% ipython --no-banner

In [1]: import numpy as np

In [2]: import numpy.linalg as la

In [3]: np.set_printoptions(precision=3, suppress=True, linewidth=100, legacy="1.25")

In [4]: X = np.load("run0.npy")

In [5]: X
Out[5]: 
array([[-2, -2,  0, -1, -1, -2, -1, -1],
       [ 4,  4,  0,  2,  2,  4,  2,  2],
       [ 2,  2,  0,  1,  1,  2,  1,  1],
       [-4, -4,  0, -2, -2, -4, -2, -2],
       [ 2,  2,  0,  1,  1,  2,  1,  1],
       [ 4,  4,  0,  2,  2,  4,  2,  2],
       [-2, -2,  0, -1, -1, -2, -1, -1],
       [ 0,  0,  0,  0,  0,  0,  0,  0],
       [ 2,  2,  0,  1,  1,  2,  1,  1]])

In [6]: np.argsort(-la.norm(X, axis=0).round(6), kind="stable")[:3]
Out[6]: array([0, 1, 5])

In [7]: [round(float(x), 3) for x in la.svd(X, compute_uv=False)[:3]]
Out[7]: [16.492, 0.0, 0.0]

In [8]: round(la.norm(X, 2) / la.norm(X), 3)
Out[8]: 1.0

In [9]: la.matrix_rank(X, rtol=0.1)
Out[9]: 1

In [10]: W1 = np.array([[1, 2],
    ...:     [-2, 0],
    ...:     [0, 2],
    ...:     [-1, -3],
    ...:     [0, 3],
    ...:     [-3, 3],
    ...:     [-3, -3],
    ...:     [-3, 3]])

In [11]: c = np.array([0, 3])

In [12]: act = np.maximum(X @ W1 + c, 0)

In [13]: (act > 0).mean(axis=0)
Out[13]: array([0.333, 0.667])

In [14]: la.matrix_rank(act)
Out[14]: 2

In [15]: W2 = np.array([[1, 2], [1, 5]])

In [16]: W1 @ W2
Out[16]: 
array([[  3,  12],
       [ -2,  -4],
       [  2,  10],
       [ -4, -17],
       [  3,  15],
       [  0,   9],
       [ -6, -21],
       [  0,   9]])

In [17]: act @ W2
Out[17]: 
array([[ 15,  30],
       [ 23, 115],
       [ 13,  65],
       [ 30,  60],
       [ 13,  65],
       [ 23, 115],
       [ 15,  30],
       [  3,  15],
       [ 13,  65]])

In [18]: (act @ W2).round(6).argmax(axis=1)
Out[18]: array([1, 1, 1, 1, 1, 1, 1, 1, 1])

In [19]: T = np.stack([X, 3 * X, X[::-1]])

In [20]: np.einsum("bij,cij->bc", T, T)
Out[20]: 
array([[ 272,  816, -176],
       [ 816, 2448, -528],
       [-176, -528,  272]])

In [21]: (T @ X.T).shape
Out[21]: (3, 9, 9)

In [22]: rk = la.matrix_rank(X)

In [23]: rk
Out[23]: 1

In [24]: N = la.svd(X)[2][rk:].T

In [25]: N.shape
Out[25]: (8, 7)

In [26]: J = np.load("out11.npy")

In [27]: J
Out[27]: 
array([[-3.,  1.,  0.,  0.,  0.,  0.,  0.,  0.,  0.,  0.],
       [ 0., -3.,  1.,  0.,  0.,  0.,  0.,  0.,  0.,  0.],
       [ 0.,  0., -3.,  1.,  0.,  0.,  0.,  0.,  0.,  0.],
       [ 0.,  0.,  0., -3.,  1.,  0.,  0.,  0.,  0.,  0.],
       [ 0.,  0.,  0.,  0., -3.,  1.,  0.,  0.,  0.,  0.],
       [ 0.,  0.,  0.,  0.,  0., -3.,  1.,  0.,  0.,  0.],
       [ 0.,  0.,  0.,  0.,  0.,  0., -3.,  1.,  0.,  0.],
       [ 0.,  0.,  0.,  0.,  0.,  0.,  0., -3.,  1.,  0.],
       [ 0.,  0.,  0.,  0.,  0.,  0.,  0.,  0., -3.,  1.],
       [ 0.,  0.,  0.,  0.,  0.,  0.,  0.,  0.,  0., -3.]])

In [28]: # triangular: eigenvalues sit on the diagonal

In [29]: u = np.array([2, 7, 4, 7, 9, 3, 2, 1, 9, 3])

In [30]: M2 = J + np.outer(u, np.eye(10)[5])

In [31]: la.matrix_rank(M2 - J)
Out[31]: 1

In [32]: np.round(la.det(M2) / la.det(J), 3), np.round(1 + la.solve(J, u)[5], 3)
Out[32]: (-0.383, -0.383)

In [33]: O, Rm = la.qr(J)

In [34]: O
Out[34]: 
array([[ 1.,  0.,  0.,  0.,  0.,  0.,  0.,  0.,  0.,  0.],
       [-0.,  1.,  0.,  0.,  0.,  0.,  0.,  0.,  0.,  0.],
       [-0., -0.,  1.,  0.,  0.,  0.,  0.,  0.,  0.,  0.],
       [-0., -0., -0.,  1.,  0.,  0.,  0.,  0.,  0.,  0.],
       [-0., -0., -0., -0.,  1.,  0.,  0.,  0.,  0.,  0.],
       [-0., -0., -0., -0., -0.,  1.,  0.,  0.,  0.,  0.],
       [-0., -0., -0., -0., -0., -0.,  1.,  0.,  0.,  0.],
       [-0., -0., -0., -0., -0., -0., -0.,  1.,  0.,  0.],
       [-0., -0., -0., -0., -0., -0., -0., -0.,  1.,  0.],
       [-0., -0., -0., -0., -0., -0., -0., -0., -0.,  1.]])

In [35]: np.abs(np.diag(Rm))
Out[35]: array([3., 3., 3., 3., 3., 3., 3., 3., 3., 3.])

In [36]: O.shape, Rm.shape
Out[36]: ((10, 10), (10, 10))

In [37]: O, vecs = la.qr(J[:, :9])[0], la.qr(J[:, 9:])[0]

In [38]: sig = la.svd(O.T @ vecs, compute_uv=False)

In [39]: sig
Out[39]: array([0.316])

In [40]: (sig > 0.9).sum()
Out[40]: 0

In [41]: np.diff(J, axis=0)
Out[41]: 
array([[ 3., -4.,  1.,  0.,  0.,  0.,  0.,  0.,  0.,  0.],
       [ 0.,  3., -4.,  1.,  0.,  0.,  0.,  0.,  0.,  0.],
       [ 0.,  0.,  3., -4.,  1.,  0.,  0.,  0.,  0.,  0.],
       [ 0.,  0.,  0.,  3., -4.,  1.,  0.,  0.,  0.,  0.],
       [ 0.,  0.,  0.,  0.,  3., -4.,  1.,  0.,  0.,  0.],
       [ 0.,  0.,  0.,  0.,  0.,  3., -4.,  1.,  0.,  0.],
       [ 0.,  0.,  0.,  0.,  0.,  0.,  3., -4.,  1.,  0.],
       [ 0.,  0.,  0.,  0.,  0.,  0.,  0.,  3., -4.,  1.],
       [ 0.,  0.,  0.,  0.,  0.,  0.,  0.,  0.,  3., -4.]])

In [42]: J.mean(axis=0)
Out[42]: array([-0.3, -0.2, -0.2, -0.2, -0.2, -0.2, -0.2, -0.2, -0.2, -0.2])

In [43]: J - J[0]
Out[43]: 
array([[ 0.,  0.,  0.,  0.,  0.,  0.,  0.,  0.,  0.,  0.],
       [ 3., -4.,  1.,  0.,  0.,  0.,  0.,  0.,  0.,  0.],
       [ 3., -1., -3.,  1.,  0.,  0.,  0.,  0.,  0.,  0.],
       [ 3., -1.,  0., -3.,  1.,  0.,  0.,  0.,  0.,  0.],
       [ 3., -1.,  0.,  0., -3.,  1.,  0.,  0.,  0.,  0.],
       [ 3., -1.,  0.,  0.,  0., -3.,  1.,  0.,  0.,  0.],
       [ 3., -1.,  0.,  0.,  0.,  0., -3.,  1.,  0.,  0.],
       [ 3., -1.,  0.,  0.,  0.,  0.,  0., -3.,  1.,  0.],
       [ 3., -1.,  0.,  0.,  0.,  0.,  0.,  0., -3.,  1.],
       [ 3., -1.,  0.,  0.,  0.,  0.,  0.,  0.,  0., -3.]])

In [44]: J.sum(axis=1)
Out[44]: array([-2., -2., -2., -2., -2., -2., -2., -2., -2., -3.])

In [45]: np.abs(J).max()
Out[45]: 3.0

In [46]: np.unravel_index(np.abs(J).argmax(), J.shape)
Out[46]: (0, 0)

In [47]: la.matrix_rank(J)
Out[47]: 10

In [48]: M2 = np.array([[-3]])

In [49]: W2 = np.array([[0, 1], [-2, 2]])

In [50]: F = np.block([[M2, np.array([[-7, -3]])], [np.zeros((2, 1)), W2]])

In [51]: F
Out[51]: 
array([[-3., -7., -3.],
       [ 0.,  0.,  1.],
       [ 0., -2.,  2.]])

In [52]: [round(float(x), 3) for x in la.svd(F, compute_uv=False)[:3]]
Out[52]: [8.257, 2.785, 0.261]

In [53]: la.matrix_rank(F, rtol=0.1)
Out[53]: 2

In [54]: U, sig, vt = la.svd(F)

In [55]: sig
Out[55]: array([8.257, 2.785, 0.261])

In [56]: M2 = U[:, :2] @ np.diag(sig[:2]) @ vt[:2]

In [57]: M2
Out[57]: 
array([[-2.981, -7.006, -3.005],
       [ 0.228, -0.071,  0.939],
       [-0.077, -1.976,  2.021]])

In [58]: np.round(np.abs(F - M2).max(), 3)
Out[58]: 0.228

In [59]: np.round(la.norm(F - M2, 2), 3), round(float(sig[2]), 3)
Out[59]: (0.261, 0.261)
